$ python -q
>>> import numpy as np
>>> import numpy.linalg as la
>>> np.set_printoptions(suppress=True, linewidth=100)
>>> F = np.load("arr.npy")
>>> print(F)
[[ 0.22  0.56 -0.24]
 [-0.65  0.35  1.25]
 [-0.78  0.42  1.5 ]
 [ 0.82 -1.12 -1.76]]
>>> rank = la.matrix_rank(F)
>>> print(rank)
2
>>> null = la.svd(F)[2][rank:].T
>>> print([int(la.matrix_rank(np.delete(F, i, axis=0))) for i in range(4)])
[2, 2, 2, 2]
>>> print(np.allclose(F @ null, 0))
True
>>> print(la.matrix_rank(F.T @ F), la.matrix_rank(F @ F.T))
2 2
>>> print(null.shape)
(3, 1)
>>> B = F / la.norm(F, axis=1)
Traceback (most recent call last):
  File "<python-input-12>", line 1, in <module>
    B = F / la.norm(F, axis=1)
        ~~^~~~~~~~~~~~~~~~~~~~
ValueError: operands could not be broadcast together with shapes (4,3) (4,) 
>>> B = F / la.norm(F, axis=1, keepdims=True)
>>> C2 = B @ B.T
>>> print(np.round(np.degrees(np.arccos(np.clip(C2[3, 2], -1, 1))), 3))
163.809
>>> print((C2 - 2 * np.eye(4)).round(6).argmax(axis=1))
[3 2 1 0]
>>> print(C2[3].round(3))
[-0.017 -0.96  -0.96   1.   ]
>>> print(np.argwhere(np.triu(np.abs(C2) > 0.95, 1)))
[[1 2]
 [1 3]
 [2 3]]
>>> try:
...     la.inv(F)
... except la.LinAlgError as e:
...     print("failed:", e)
... 
failed: Last 2 dimensions of the array must be square
>>> print(np.round(F @ la.pinv(F) @ F, 3))
[[ 0.22  0.56 -0.24]
 [-0.65  0.35  1.25]
 [-0.78  0.42  1.5 ]
 [ 0.82 -1.12 -1.76]]
>>> print(la.lstsq(F[:-1].T, F[-1])[2])
2
>>> U, sig, vt = la.svd(F)
>>> evecs = vt[:(sig > 1e-8).sum()]
>>> rng = np.random.default_rng(67)
>>> x = F[3] + 2 * F[2] + rng.integers(2) * np.eye(3)[2]
>>> print(x.round(3))
[-0.74 -0.28  2.24]
>>> print(np.allclose(evecs.T @ evecs @ x, x))
False
>>> print(la.matrix_rank(np.vstack([F, x])))
3
>>> print(np.round(np.diag(evecs.T @ evecs), 3))
[0.253 0.983 0.764]
>>> x = np.array([2, 2, -1])
>>> print(la.norm(F @ x) <= la.norm(F, 2) * la.norm(x) + 1e-9)
True
>>> print(np.round(F @ x, 3))
[ 1.8  -1.85 -2.22  1.16]
>>> print(F @ np.ones(3))
[ 0.54  0.95  1.14 -2.06]
>>> x @ F
Traceback (most recent call last):
  File "<python-input-34>", line 1, in <module>
    x @ F
    ~~^~~
ValueError: matmul: Input operand 1 has a mismatch in its core dimension 0, with gufunc signature (n?,k),(k,m?)->(n?,m?) (size 4 is different from 3)
>>> print(F @ np.eye(3)[1])
[ 0.56  0.35  0.42 -1.12]
>>> print((F @ x).argmax())
0
>>> E = np.loadtxt("w.csv", delimiter=",")
>>> print(E)
[[-2.  1.  1.  1.  1.  1.  1.]
 [ 1. -2.  1.  1.  1.  1.  1.]
 [ 1.  1. -2.  1.  1.  1.  1.]
 [ 1.  1.  1. -2.  1.  1.  1.]
 [ 1.  1.  1.  1. -2.  1.  1.]
 [ 1.  1.  1.  1.  1. -2.  1.]
 [ 1.  1.  1.  1.  1.  1. -2.]]
>>> idx = rng.permutation(7)
>>> B = E[:, idx] * rng.choice([-1, 1], 7)
>>> print(B)
[[ 1. -1.  1. -1.  2. -1. -1.]
 [ 1. -1.  1. -1. -1. -1.  2.]
 [-2. -1.  1. -1. -1. -1. -1.]
 [ 1.  2.  1. -1. -1. -1. -1.]
 [ 1. -1.  1. -1. -1.  2. -1.]
 [ 1. -1.  1.  2. -1. -1. -1.]
 [ 1. -1. -2. -1. -1. -1. -1.]]
>>> U, _, vt = la.svd(E.T @ B)
>>> print(idx)
[2 3 6 5 0 4 1]
>>> C2 = B.T @ B
>>> print(np.allclose(C2, C2.T))
True
>>> print(np.round(la.svd(B, compute_uv=False) ** 2, 3))
[16.  9.  9.  9.  9.  9.  9.]
>>> J = np.loadtxt("x.csv", delimiter=",")
>>> print(J)
[[-0.068 -0.617 -0.094  1.27  -0.867 -0.176 -0.21 ]
 [ 0.7   -1.1    0.3   -0.1    1.2   -1.     1.6  ]
 [ 0.9    0.2    0.2   -0.7   -0.2   -1.2   -2.1  ]
 [-0.5    0.5   -1.7    0.7    1.3   -0.8    0.   ]
 [-0.1   -0.6   -0.1    1.3   -0.9   -0.2   -0.3  ]
 [-1.1    0.    -2.5   -0.4    0.8    0.6   -0.4  ]
 [ 0.9   -0.9   -0.8   -0.8    1.    -1.1    0.6  ]]
>>> B = J + rng.integers(-2, 3, (7, 6)) @ rng.integers(-2, 3, (6, 7))
>>> print(B.round(3))
[[ -3.068  -0.617   4.906  -2.73   -5.867  -0.176   1.79 ]
 [  5.7    -3.1     3.3    -9.1     0.2    -1.     -2.4  ]
 [ -2.1    -2.8    -2.8    -4.7     5.8    -2.2    -6.1  ]
 [ -1.5     0.5    -1.7     1.7     1.3    -6.8     6.   ]
 [ -6.1    -3.6    -3.1     0.3     5.1    -2.2     1.7  ]
 [ -3.1     0.     -3.5     7.6     1.8     5.6     1.6  ]
 [-11.1     2.1    -6.8     0.2     4.     -5.1     4.6  ]]
>>> print(la.matrix_rank(B - J, tol=1e-8))
6
>>> print(np.round(la.svd(B - J, compute_uv=False), 3) + 0)
[20.032 14.336 11.337  7.174  5.044  1.335  0.   ]
>>> print(np.abs(B - J).sum(axis=1))
[19. 24. 24. 14. 23. 19. 33.]
>>> print(np.round(B - J, 3))
[[ -3.   0.   5.  -4.  -5.   0.   2.]
 [  5.  -2.   3.  -9.  -1.   0.  -4.]
 [ -3.  -3.  -3.  -4.   6.  -1.  -4.]
 [ -1.   0.   0.   1.   0.  -6.   6.]
 [ -6.  -3.  -3.  -1.   6.  -2.   2.]
 [ -2.   0.  -1.   8.   1.   5.   2.]
 [-12.   3.  -6.   1.   3.  -4.   4.]]
>>> Q, evecs = la.qr(B[:, :1])[0], la.qr(B[:, 1:])[0]
>>> sig = la.svd(Q.T @ evecs, compute_uv=False)
>>> print(np.round(np.degrees(np.arccos(sig.clip(0, 1))), 3))
[7.75]
>>> print((sig > 0.9).sum())
1
>>> U, sig, vt = la.svd(J)
>>> print(np.argmax(sig[:-1] / (sig[1:] + 1e-6)) + 1)
6
>>> B = U[:, :6] @ np.diag(sig[:6]) @ vt[:6]
>>> print(B.round(3) + 0)
[[-0.074 -0.617 -0.094  1.267 -0.871 -0.181 -0.208]
 [ 0.7   -1.1    0.3   -0.1    1.2   -1.     1.6  ]
 [ 0.9    0.2    0.2   -0.7   -0.2   -1.2   -2.1  ]
 [-0.5    0.5   -1.7    0.7    1.3   -0.8    0.   ]
 [-0.095 -0.6   -0.1    1.303 -0.897 -0.195 -0.302]
 [-1.1    0.    -2.5   -0.4    0.8    0.6   -0.4  ]
 [ 0.9   -0.9   -0.8   -0.8    1.    -1.1    0.6  ]]
>>> print(la.matrix_rank(J, rtol=0.05))
6
>>> print(round(float(la.norm(J - B) / la.norm(J)), 3))
0.002
>>> print(np.round(la.norm(J - B, 2), 3), round(float(sig[6]), 3))
0.013 0.013
>>> print(np.round(np.abs(J - B).max(), 3))
0.006
>>> print(la.matrix_rank(B))
6
>>> print(la.lstsq(B[:-1].T, B[-1])[2])
6
>>> print(np.unique(B.round(6), axis=0).shape)
(7, 7)
>>> print(np.round(B @ la.pinv(B) @ B, 3) + 0)
[[-0.074 -0.617 -0.094  1.267 -0.871 -0.181 -0.208]
 [ 0.7   -1.1    0.3   -0.1    1.2   -1.     1.6  ]
 [ 0.9    0.2    0.2   -0.7   -0.2   -1.2   -2.1  ]
 [-0.5    0.5   -1.7    0.7    1.3   -0.8    0.   ]
 [-0.095 -0.6   -0.1    1.303 -0.897 -0.195 -0.302]
 [-1.1    0.    -2.5   -0.4    0.8    0.6   -0.4  ]
 [ 0.9   -0.9   -0.8   -0.8    1.    -1.1    0.6  ]]
>>> m1 = np.array([[0, 8, 0, 0, 0, 0],
...     [-1, 0, 0, 0, 0, -5],
...     [0, -5, 0, 0, 0, 0],
...     [0, 0, 0, -4, 0, -9],
...     [0, -3, 9, 0, 0, 0],
...     [0, 4, 0, 0, 0, 0]])
>>> t3 = np.stack([m1, 3 * m1, m1[::-1]])
>>> print(la.matrix_rank(t3.reshape(3, -1)))
2
>>> print(la.matrix_rank(t3))
[4 4 4]
>>> print(np.unique(m1.round(6), axis=0).shape)
(6, 6)
>>> print(np.round(np.trace(la.pinv(m1) @ m1), 3))
4.0
>>> print(la.lstsq(m1[:-1].T, m1[-1])[2])
4
>>> f = np.array([3, -1])
>>> print(np.array([np.convolve(row, f, "same") for row in m1]))
[[  0  24  -8   0   0   0]
 [ -3   1   0   0   0 -15]
 [  0 -15   5   0   0   0]
 [  0   0   0 -12   4 -27]
 [  0  -9  30  -9   0   0]
 [  0  12  -4   0   0   0]]
>>> print(np.polyval(f, m1[2]))
[ -1 -16  -1  -1  -1  -1]
>>> print(np.correlate(m1[2], m1[0], "full"))
[  0   0   0   0   0 -40   0   0   0   0   0]
>>> U, sig, vt = la.svd(m1)
>>> evecs = vt[:(sig > 1e-8).sum()]
>>> x = m1[4] + -2 * m1[2] + rng.integers(2) * np.eye(6)[3]
>>> print(x)
[0. 7. 9. 0. 0. 0.]
>>> print(np.round(la.norm(x - evecs.T @ evecs @ x), 3))
0.0
>>> B = np.array([[1, 3], [2, 0], [1, 1], [0, 3], [1, 2], [1, 3]])
>>> basis = np.array([[4, 8, -8], [-5, 8, -2]])
>>> arr = B @ basis + 0.1 * rng.normal(size=(6, 3))
>>> print(arr.round(3))
[[-11.001  32.069 -14.11 ]
 [  7.951  15.999 -16.029]
 [ -1.073  16.099  -9.962]
 [-14.863  24.094  -5.905]
 [ -5.963  23.826 -11.933]
 [-10.914  32.008 -14.008]]
>>> U, sig, vt = la.svd(F)
>>> print(np.argmax(sig[:-1] / (sig[1:] + 1e-6)) + 1)
2
>>> B = U[:, :2] @ np.diag(sig[:2]) @ vt[:2]
>>> print(round(float(np.abs(F - B).max()), 3))
0.0
>>> print(B.round(3))
[[ 0.22  0.56 -0.24]
 [-0.65  0.35  1.25]
 [-0.78  0.42  1.5 ]
 [ 0.82 -1.12 -1.76]]
>>> x = np.array([1, 0, 2])
>>> a = np.maximum(B @ x, 0)
>>> print(np.round(np.tanh(B @ x), 3))
[-0.254  0.952  0.977 -0.991]
>>> print(np.round(B * (a > 1e-9)[:, None], 3))
[[ 0.    0.   -0.  ]
 [-0.65  0.35  1.25]
 [-0.78  0.42  1.5 ]
 [ 0.   -0.   -0.  ]]
>>> U, sig, vt = la.svd(arr)
>>> print(np.argmax(sig[:-1] / (sig[1:] + 1e-6)) + 1)
2
>>> B = U[:, :2] @ np.diag(sig[:2]) @ vt[:2]
>>> print(la.matrix_rank(B))
2
>>> print(la.matrix_rank(arr, rtol=0.05))
2
>>> print(round(np.abs(arr - B).max(), 3))
0.07
>>> X = np.loadtxt("out15.csv", delimiter=",")
>>> print(X)
[[ 3.  0.  0.  0.  0.  0.  0.  0.]
 [-1.  2.  0.  0.  0.  0.  0.  0.]
 [ 2.  3.  2.  0.  0.  0.  0.  0.]
 [-3.  2. -3.  1.  0.  0.  0.  0.]
 [ 2.  3.  2. -1.  1.  0.  0.  0.]
 [ 2.  0. -3.  1. -2. -1.  0.  0.]
 [-2.  0. -2.  2.  1.  0.  1.  0.]
 [ 1. -2.  2.  0.  0. -1. -3. -3.]]
>>> f = np.array([9, 3, 5])
>>> print(np.convolve(X[4], f))
[18. 33. 37. 12. 16. -2.  5.  0.  0.  0.]
>>> B = X / la.norm(X, axis=1, keepdims=True)
>>> C2 = B @ B.T
>>> print(np.round(la.norm(B, axis=1), 3))
[1. 1. 1. 1. 1. 1. 1. 1.]
>>> print(C2[3].round(3))
[-0.626  0.653 -0.303  1.    -0.335  0.191  0.78  -0.512]
>>> print(np.round(np.degrees(np.arccos(np.clip(C2[3, 5], -1, 1))), 3))
78.969
>>> print(X.reshape(-1, 2))
[[ 3.  0.]
 [ 0.  0.]
 [ 0.  0.]
 [ 0.  0.]
 [-1.  2.]
 [ 0.  0.]
 [ 0.  0.]
 [ 0.  0.]
 [ 2.  3.]
 [ 2.  0.]
 [ 0.  0.]
 [ 0.  0.]
 [-3.  2.]
 [-3.  1.]
 [ 0.  0.]
 [ 0.  0.]
 [ 2.  3.]
 [ 2. -1.]
 [ 1.  0.]
 [ 0.  0.]
 [ 2.  0.]
 [-3.  1.]
 [-2. -1.]
 [ 0.  0.]
 [-2.  0.]
 [-2.  2.]
 [ 1.  0.]
 [ 1.  0.]
 [ 1. -2.]
 [ 2.  0.]
 [ 0. -1.]
 [-3. -3.]]
>>> print(X.reshape(2, -1))
[[ 3.  0.  0.  0.  0.  0.  0.  0. -1.  2.  0.  0.  0.  0.  0.  0.  2.  3.  2.  0.  0.  0.  0.  0.
  -3.  2. -3.  1.  0.  0.  0.  0.]
 [ 2.  3.  2. -1.  1.  0.  0.  0.  2.  0. -3.  1. -2. -1.  0.  0. -2.  0. -2.  2.  1.  0.  1.  0.
   1. -2.  2.  0.  0. -1. -3. -3.]]
>>> t3 = X.reshape(8, 2, -1)
>>> print(t3.transpose(1, 0, 2))
[[[ 3.  0.  0.  0.]
  [-1.  2.  0.  0.]
  [ 2.  3.  2.  0.]
  [-3.  2. -3.  1.]
  [ 2.  3.  2. -1.]
  [ 2.  0. -3.  1.]
  [-2.  0. -2.  2.]
  [ 1. -2.  2.  0.]]

 [[ 0.  0.  0.  0.]
  [ 0.  0.  0.  0.]
  [ 0.  0.  0.  0.]
  [ 0.  0.  0.  0.]
  [ 1.  0.  0.  0.]
  [-2. -1.  0.  0.]
  [ 1.  0.  1.  0.]
  [ 0. -1. -3. -3.]]]
>>> print(np.einsum("ihd,ihd->ih", t3, t3))
[[ 9.  0.]
 [ 5.  0.]
 [17.  0.]
 [23.  0.]
 [18.  1.]
 [14.  5.]
 [12.  2.]
 [ 9. 19.]]
>>> print(np.einsum("ihd,jhd->hij", t3, t3).shape)
(2, 8, 8)
>>> print(t3.sum(axis=1))
[[ 3.  0.  0.  0.]
 [-1.  2.  0.  0.]
 [ 2.  3.  2.  0.]
 [-3.  2. -3.  1.]
 [ 3.  3.  2. -1.]
 [ 0. -1. -3.  1.]
 [-1.  0. -1.  2.]
 [ 1. -3. -1. -3.]]
>>> print(np.swapaxes(t3, 1, 2)[1])
[[-1.  0.]
 [ 2.  0.]
 [ 0.  0.]
 [ 0.  0.]]
>>> print(t3.shape)
(8, 2, 4)
>>> W0 = np.array([[-1, 0, 1, 2, 1],
...     [3, 3, -1, 2, 0],
...     [-1, 2, -1, -1, 2],
...     [1, 2, 0, 0, -3],
...     [-3, 1, 2, 2, 1],
...     [2, 2, 0, -3, -1],
...     [2, -3, 3, -1, -2],
...     [2, 0, -3, 2, -3]])
>>> W0[7] = W0[3]
>>> print(W0)
[[-1  0  1  2  1]
 [ 3  3 -1  2  0]
 [-1  2 -1 -1  2]
 [ 1  2  0  0 -3]
 [-3  1  2  2  1]
 [ 2  2  0 -3 -1]
 [ 2 -3  3 -1 -2]
 [ 1  2  0  0 -3]]
>>> idx = rng.permutation(5)
>>> B = W0[:, idx] * rng.choice([-1, 1], 5)
>>> print(B)
[[-1  1  2  1  0]
 [ 0 -1  2 -3  3]
 [-2 -1 -1  1  2]
 [ 3  0  0 -1  2]
 [-1  2  2  3  1]
 [ 1  0 -3 -2  2]
 [ 2  3 -1 -2 -3]
 [ 3  0  0 -1  2]]
>>> U, _, vt = la.svd(W0.T @ B)
>>> print(np.round(U @ vt, 3) + 0)
[[ 0.  0.  0. -1.  0.]
 [ 0.  0.  0.  0.  1.]
 [ 0.  1.  0.  0.  0.]
 [ 0.  0.  1.  0.  0.]
 [-1.  0.  0.  0.  0.]]
>>> A = np.loadtxt("case6.csv", delimiter=",")
>>> print(A.round(3))
[[ 2.713 -0.005 -1.026 -1.198  0.442  0.339 -0.917  0.873]
 [-0.005  0.607  1.093 -0.413  1.56  -1.916 -0.764  1.064]
 [-1.026  1.093  1.044 -0.984  0.475 -0.58  -1.96  -1.081]
 [-1.198 -0.413 -0.984  0.976 -0.078 -1.385  0.148  0.12 ]
 [ 0.442  1.56   0.475 -0.078  2.169  1.61   0.838 -1.597]
 [ 0.339 -1.916 -0.58  -1.385  1.61   1.48  -0.951 -1.256]
 [-0.917 -0.764 -1.96   0.148  0.838 -0.951  3.03  -0.824]
 [ 0.873  1.064 -1.081  0.12  -1.597 -1.256 -0.824  0.979]]
>>> print(np.all(la.eigvalsh(A) > 0))
False
>>> print([round(float(la.det(A[:i, :i])), 2) + 0 for i in range(1, 9)])
[2.71, 1.65, -2.15, -1.14, 9.77, 148.72, 606.63, 0.0]
